% python3 -q
>>> import numpy as np
>>> np.set_printoptions(precision=3, suppress=True, linewidth=120, floatmode="fixed")
>>> J = np.loadtxt("block0.csv", delimiter=",")
>>> J
array([[ -0.852,  -5.947,  -0.451,   2.009,  -1.932,   0.720,   1.989,  -6.783,   3.622],
       [ -3.360,  -2.220,   0.476,   4.123,   2.757,   1.816,   0.496,  -7.610,  -1.607],
       [ -1.982,  -2.903,   0.603,   5.280,  -2.802,   0.011,   5.283,  -2.694,   9.689],
       [ -0.896,  10.631,   2.934,  -3.304,   1.178,  -1.107,  -1.683,   9.818,  -8.333],
       [ -3.293,  -7.321,  -4.391,   2.324,   1.585,   2.414,  -0.012, -10.573,  -0.433],
       [  3.266,   2.232,  -6.497,  -7.366,  -0.911,  -4.535,  -1.316,   6.130,  -2.342],
       [ -3.540,  -2.827,   2.902,   1.565,   2.816,   6.451,  -3.289,  -5.463,  -3.558],
       [ -0.050,   3.074,   2.812,  -1.414,  -0.545,  -3.175,   4.270,   5.471,   2.807],
       [  0.373,   7.486,   1.748,   1.823,  -2.506,  -2.523,   1.171,   5.928,   5.967],
       [  7.549,  11.223,  -3.120,  -7.770,   0.395,  -3.979,  -5.219,  13.936,  -7.022],
       [ -2.616,  -5.674,  -2.097,   4.193,   3.681,   3.323,  -1.510, -11.421,  -7.196],
       [ -4.906,  -2.230,   5.108,   4.038,   0.329,   3.489,   4.965,  -3.795,   2.180],
       [ -2.634,   0.376,  -2.135,  -1.091,   2.474,  -0.208,  -0.933,  -0.701,  -8.971],
       [ -5.178, -10.612,   5.231,   9.055,  -0.730,   2.314,   6.240, -13.548,  14.360],
       [ -4.114,   2.197,   7.672,   5.129,   1.081,   1.138,   7.474,  -0.986,   3.411],
       [ -1.154,  -0.439,  -3.464,   0.124,   3.453,  -0.726,   0.621,  -1.768,  -5.724],
       [ -1.276,  -2.589,  -0.662,   4.284,  -2.283,  -2.381,   4.760,  -2.692,   8.707],
       [ -1.704,  -7.822,  -0.871,   6.437,  -2.850,   0.435,   2.418,  -6.428,   9.049],
       [ -5.091,  -3.607,   3.169,   2.629,   2.197,  -0.253,   4.313,  -7.782,  -0.511],
       [ -1.642,   1.684,  -6.734,  -6.975,   1.788,  -2.826,  -0.606,   3.002,  -9.295],
       [  5.592,  -1.037,  -7.802,  -7.649,   0.038,  -2.722,  -4.988,   2.717,  -8.796],
       [  3.906,   5.243,  -4.966,  -4.613,   0.858,  -3.185,  -2.317,   4.966,  -4.447],
       [ -2.418,   0.072,   4.317,   2.259,   6.620,   4.773,   1.458,  -4.433,  -4.439],
       [ -1.375,   1.519,  -2.652,  -3.032,   0.337,  -1.201,   2.330,   2.191,  -0.727],
       [ -0.903,  -3.869,  -4.628,   2.682,  -2.653,  -2.305,   2.677,  -4.844,   8.806],
       [ -4.058,  -1.776,   1.708,   5.888,  -0.604,  -0.711,   7.342,  -2.722,   3.152],
       [ -4.557,  -1.455,   3.777,   5.544,   0.168,   2.808,   0.998,  -4.502,   2.965],
       [ -3.038,   1.224,  -0.918,  -0.920,   0.967,   0.560,   1.341,   1.396,  -4.176],
       [ -1.283,  -0.260,  -1.813,  -3.341,  -1.120,  -0.565,   1.642,  -0.010,   0.006],
       [  6.219,   8.364,  -1.557, -11.502,   7.507,   2.925, -13.462,   8.030, -21.562],
       [ -2.204,  -6.568,   4.399,   4.303,   3.457,   4.636,  -0.466,  -9.822,  -2.026],
       [ -0.966,   4.589,   6.126,  -1.952,   5.155,   3.041,   0.118,   1.768,  -9.054],
       [  2.453,   4.233,   0.076,  -3.961,  -2.402,  -2.395,  -0.149,   6.622,   2.032],
       [-11.804,  -9.921,   4.643,  11.094,   2.072,   5.031,   9.779, -15.583,   5.937],
       [  0.147,   2.577,  -0.792,   3.303,  -0.399,  -1.108,  -0.253,   0.315,  -0.851],
       [ -0.247,  -7.593,   3.440,   0.924,  -1.391,   3.661,  -1.746,  -4.927,   4.217],
       [ -6.551,   1.007,   1.164,   1.835,   4.841,   5.018,  -1.959,  -2.884, -11.281],
       [  5.655,   0.985,  -0.181,  -3.500,   1.853,  -0.538,  -4.546,   2.201,  -7.464],
       [  1.473,   1.089,  -0.645,  -3.544,  -2.591,  -2.217,  -0.886,   3.568,   1.221],
       [  1.948,   1.849,  -3.500,  -3.654,   2.505,   0.410,  -6.615,  -0.170,  -7.072],
       [ -0.019,   2.522,   0.918,   0.043,  -4.388,  -2.667,   4.502,   5.339,   9.123],
       [  2.251,   8.555,   1.418,   0.360,   3.098,  -2.694,  -1.623,   2.531,  -3.158],
       [ -1.288,  -1.834,   1.014,  -2.980,  -4.243,  -0.460,   2.016,   2.658,   6.376]])
>>> vec = np.array([-2, -1, 3, -2, 0, -1, 0, 1, 3])
>>> rhs = J @ vec
>>> np.round(np.linalg.lstsq(J, rhs)[0], 3) + 0
array([-2.000, -1.000,  3.000, -2.000,  0.000, -1.000,  0.000,  1.000,  3.000])
>>> np.round(np.linalg.pinv(J) @ J, 3) + 0
array([[1.000, 0.000, 0.000, 0.000, 0.000, 0.000, 0.000, 0.000, 0.000],
       [0.000, 1.000, 0.000, 0.000, 0.000, 0.000, 0.000, 0.000, 0.000],
       [0.000, 0.000, 1.000, 0.000, 0.000, 0.000, 0.000, 0.000, 0.000],
       [0.000, 0.000, 0.000, 1.000, 0.000, 0.000, 0.000, 0.000, 0.000],
       [0.000, 0.000, 0.000, 0.000, 1.000, 0.000, 0.000, 0.000, 0.000],
       [0.000, 0.000, 0.000, 0.000, 0.000, 1.000, 0.000, 0.000, 0.000],
       [0.000, 0.000, 0.000, 0.000, 0.000, 0.000, 1.000, 0.000, 0.000],
       [0.000, 0.000, 0.000, 0.000, 0.000, 0.000, 0.000, 1.000, 0.000],
       [0.000, 0.000, 0.000, 0.000, 0.000, 0.000, 0.000, 0.000, 1.000]])
>>> rng = np.random.default_rng(615657)
>>> rhs = rhs + 0.3 * rng.normal(size=43)
>>> rhs
array([  5.035, -11.991,  24.384,  -7.786, -18.031, -10.079,  -6.910,  24.930,  19.510, -23.381, -40.059,  18.430,
       -26.739,  46.349,  26.552, -26.139,  20.662,  16.034,   9.521, -26.722, -39.137, -24.448,  -9.445,   0.563,
        10.545,  10.070,  12.017,  -6.928,   5.234, -62.636,  -4.921,  -8.611,  14.241,  22.414, -12.633,  20.616,
       -29.582, -26.035,  10.976, -30.835,  35.029, -14.233,  35.148])
>>> c, *_ = np.linalg.lstsq(J, rhs)
>>> round(float(np.linalg.norm(rhs - J @ c)), 3)
2.12
